$ python -q
>>> import numpy as np
>>> np.set_printoptions(precision=3, suppress=True, linewidth=120)
>>> def tidy(a):
...     return np.round(a, 3) + 0
... 
>>> J = np.loadtxt("data.csv", delimiter=",")
>>> tidy(J)
array([[ 3.601,  1.397,  0.004,  0.418, -0.5  ],
       [ 1.397,  2.431,  0.771, -1.214,  0.992],
       [ 0.004,  0.771,  4.046, -0.185,  0.156],
       [ 0.418, -1.214, -0.185,  3.164,  1.04 ],
       [-0.5  ,  0.992,  0.156,  1.04 ,  2.758]])
>>> # symmetric, so the eigenvalues are real
>>> ev, evecs = np.linalg.eigh(J)
>>> x = np.array([6, 0, 3, 9, 4])
>>> tidy(evecs * np.abs(ev) @ evecs.T)
array([[ 3.601,  1.397,  0.004,  0.418, -0.5  ],
       [ 1.397,  2.431,  0.771, -1.214,  0.992],
       [ 0.004,  0.771,  4.046, -0.185,  0.156],
       [ 0.418, -1.214, -0.185,  3.164,  1.04 ],
       [-0.5  ,  0.992,  0.156,  1.04 ,  2.758]])
>>> ev, evecs = np.linalg.eigh(J)
>>> tidy(evecs.T @ J @ evecs)
array([[0., 0., 0., 0., 0.],
       [0., 3., 0., 0., 0.],
       [0., 0., 4., 0., 0.],
       [0., 0., 0., 4., 0.],
       [0., 0., 0., 0., 5.]])
>>> tidy(ev)
array([0., 3., 4., 4., 5.])
>>> tidy(ev.sum()), tidy(np.trace(J))
(np.float64(16.0), np.float64(16.0))
>>> tidy(np.linalg.svd(J, compute_uv=False))
array([5., 4., 4., 3., 0.])
>>> tidy(evecs @ np.diag(ev) @ evecs.T)
array([[ 3.601,  1.397,  0.004,  0.418, -0.5  ],
       [ 1.397,  2.431,  0.771, -1.214,  0.992],
       [ 0.004,  0.771,  4.046, -0.185,  0.156],
       [ 0.418, -1.214, -0.185,  3.164,  1.04 ],
       [-0.5  ,  0.992,  0.156,  1.04 ,  2.758]])
>>> r = np.linalg.matrix_rank(J)
>>> r
np.int64(4)
>>> null = np.linalg.svd(J)[2][r:].T
>>> np.linalg.matrix_rank(J.T @ J), np.linalg.matrix_rank(J @ J.T)
(np.int64(4), np.int64(4))
>>> tidy(J @ null)
array([[0.],
       [0.],
       [0.],
       [0.],
       [0.]])
>>> U, sv, VT = np.linalg.svd(J)
>>> evecs = VT[:(sv > 1e-8).sum()]
>>> rng = np.random.default_rng(48175)
>>> x = J[2] + -3 * J[1] + rng.integers(2) * np.eye(5)[3]
>>> tidy(x)
array([-4.187, -6.522,  1.732,  3.455, -2.819])
>>> np.linalg.matrix_rank(np.vstack([J, x]))
np.int64(4)
>>> np.allclose(evecs.T @ evecs @ x, x)
True
>>> A = np.eye(3, dtype=int)[rng.permutation(3)] * np.array([0, 1, 1])
>>> A
array([[0, 0, 1],
       [0, 1, 0],
       [0, 0, 0]])
>>> # triangular: eigenvalues sit on the diagonal
>>> x = np.array([1, 0, -2])
>>> h = np.maximum(A @ x, 0)
>>> A * (h > 1e-9)[:, None]
array([[0, 0, 0],
       [0, 0, 0],
       [0, 0, 0]])
>>> tidy(np.tanh(A @ x))
array([-0.964,  0.   ,  0.   ])
>>> A.T @ h
array([0, 0, 0])
>>> h
array([0, 0, 0])
>>> np.maximum(A @ x, 0) - np.maximum(-A @ x, 0)
array([-2,  0,  0])
>>> np.flatnonzero(h > 1e-9)
array([], dtype=int64)
>>> M2 = A + rng.integers(-2, 3, (3, 2)) @ rng.integers(-2, 3, (2, 3))
>>> M2
array([[-1,  1,  3],
       [-1,  2,  6],
       [ 2, -2,  0]])
>>> np.abs(M2 - A).sum(axis=1)
array([4, 8, 4])
>>> tidy(np.linalg.svd(M2 - A, compute_uv=False))
array([6.633, 2.828, 0.   ])
>>> hat = np.triu(np.array([[1, 0, 2], [0, 0, 2], [1, 0, 0]]), 1) + np.eye(3)
>>> M2 = hat @ A @ np.linalg.inv(hat)
>>> M2
array([[ 0.,  0.,  1.],
       [ 0.,  1., -2.],
       [ 0.,  0.,  0.]])
>>> tidy(np.linalg.det(M2))
np.float64(0.0)
>>> np.poly(M2)
array([ 1., -1.,  0.,  0.])
>>> hat @ A - A @ hat
array([[ 0.,  0.,  0.],
       [ 0.,  0., -2.],
       [ 0.,  0.,  0.]])
>>> F = np.loadtxt("x.csv", delimiter=",")
>>> F
array([[2., 0., 0., 0., 0., 0.],
       [0., 1., 0., 0., 0., 0.],
       [0., 0., 0., 0., 0., 1.],
       [0., 0., 1., 0., 0., 0.],
       [0., 0., 0., 0., 2., 0.],
       [0., 0., 0., 0., 0., 0.]])
>>> r = np.linalg.matrix_rank(F)
>>> r
np.int64(5)
>>> null = np.linalg.svd(F)[2][r:].T
>>> [int(np.linalg.matrix_rank(F[:i])) for i in range(1, len(F) + 1)]
[1, 2, 3, 4, 5, 5]
>>> F @ null
array([[0.],
       [0.],
       [0.],
       [0.],
       [0.],
       [0.]])
>>> np.allclose(F @ null, 0)
True
>>> [int(np.linalg.matrix_rank(F[:, :j + 1])) for j in range(6)]
[1, 2, 3, 3, 4, 5]
